In [1]: import numpy as np

In [2]: from numpy import linalg as LA

In [3]: np.set_printoptions(suppress=True, linewidth=100)

In [4]: M = np.load("dump.npy")

In [5]: M
Out[5]: 
array([[ 1,  0,  0,  0,  0,  0,  0,  0,  0,  0,  0,  0,  0],
       [-2,  1,  0,  0,  0,  0,  0,  0,  0,  0,  0,  0,  0],
       [-2,  2,  1,  0,  0,  0,  0,  0,  0,  0,  0,  0,  0],
       [ 1, -1,  1,  1,  0,  0,  0,  0,  0,  0,  0,  0,  0],
       [ 2,  1, -2,  2,  1,  0,  0,  0,  0,  0,  0,  0,  0],
       [-2, -2,  0,  1,  0,  1,  0,  0,  0,  0,  0,  0,  0],
       [ 0,  1,  2, -2, -2, -1,  1,  0,  0,  0,  0,  0,  0],
       [-2, -1,  1, -2, -1,  2, -1,  1,  0,  0,  0,  0,  0],
       [ 0,  2,  1, -2,  1, -1, -1, -1,  1,  0,  0,  0,  0],
       [ 0,  1,  0, -1,  1,  0, -2, -1, -1,  1,  0,  0,  0],
       [ 1,  0, -2,  2,  2, -1,  2,  0,  2,  2,  1,  0,  0],
       [ 2,  2,  0, -2,  1,  0,  0, -1, -1, -1, -2,  1,  0],
       [ 0,  2, -2,  1,  0,  0,  2,  0,  0, -2,  2,  0,  1]])

In [6]: rng = np.random.default_rng(106)

In [7]: z = rng.permutation(13)

In [8]: z
Out[8]: array([ 6,  3,  9,  2,  8, 11,  0,  1,  5, 12,  4, 10,  7])

In [9]: Y = M[z][:, z]

In [10]: np.diag(Y)
Out[10]: array([1, 1, 1, 1, 1, 1, 1, 1, 1, 1, 1, 1, 1])

In [11]: LA.cond(M) > 100
Out[11]: np.True_

In [12]: LA.matrix_rank(M, rtol=0.1)
Out[12]: np.int64(10)

In [13]: [round(float(x), 2) for x in LA.svd(M, compute_uv=False)[:3]]
Out[13]: [7.7, 6.41, 4.84]

In [14]: LA.matrix_rank(M - M[0, 0] * np.eye(13))
Out[14]: np.int64(11)

In [15]: np.round(np.sort(LA.eigvals(M)), 2)
Out[15]: array([1., 1., 1., 1., 1., 1., 1., 1., 1., 1., 1., 1., 1.])

In [16]: np.prod(np.diag(M)), round(float(LA.det(M)), 2)
Out[16]: (np.int64(1), 1.0)
